% python3 -q
>>> import numpy as np
>>> import numpy.linalg as la
>>> np.set_printoptions(precision=2, suppress=True, linewidth=120)
>>> A = np.array([[3.0, 1.0, 0.0, 0.0],
...     [0.0, 3.0, 1.0, 0.0],
...     [0.0, 0.0, 3.0, 1.0],
...     [0.0, 0.0, 0.0, 3.0]])
>>> A @ A
array([[9., 6., 1., 0.],
       [0., 9., 6., 1.],
       [0., 0., 9., 6.],
       [0., 0., 0., 9.]])
>>> np.sort(la.eigvals(A))
array([3., 3., 3., 3.])
>>> la.matrix_rank(A - A[0, 0] * np.eye(4))
np.int64(3)
>>> A2 = A / np.sqrt((A ** 2).mean(axis=1, keepdims=True))
>>> la.matrix_rank(A2) == la.matrix_rank(A)
np.True_
>>> A2[2]
array([0.  , 0.  , 1.9 , 0.63])
>>> print(A - A.mean(axis=1, keepdims=True))
[[ 2.    0.   -1.   -1.  ]
 [-1.    2.    0.   -1.  ]
 [-1.   -1.    2.    0.  ]
 [-0.75 -0.75 -0.75  2.25]]
>>> x = np.array([1, -2, -1, 0])
>>> rhs = A @ x
>>> rhs
array([ 1., -7., -3.,  0.])
>>> la.solve(A, -2 * rhs)
array([-2.,  4.,  2.,  0.])
>>> print(la.solve(A.T, A[3]))
[0. 0. 0. 1.]
>>> la.solve(A, rhs)
array([ 1., -2., -1.,  0.])
>>> x = np.array([2, 2, 1, 2])
>>> h = np.maximum(A @ x, 0)
>>> np.tanh(A @ x)
array([1., 1., 1., 1.])
>>> np.maximum(A @ x, 0) - np.maximum(-A @ x, 0)
array([8., 7., 5., 6.])
>>> A.T @ h
array([24., 29., 22., 23.])
>>> h
array([8., 7., 5., 6.])
>>> A * (h > 1e-9)[:, None]
array([[3., 1., 0., 0.],
       [0., 3., 1., 0.],
       [0., 0., 3., 1.],
       [0., 0., 0., 3.]])
>>> np.flatnonzero(h > 1e-9)
array([0, 1, 2, 3])
>>> print(np.maximum(A @ (3 * x), 0))
[24. 21. 15. 18.]
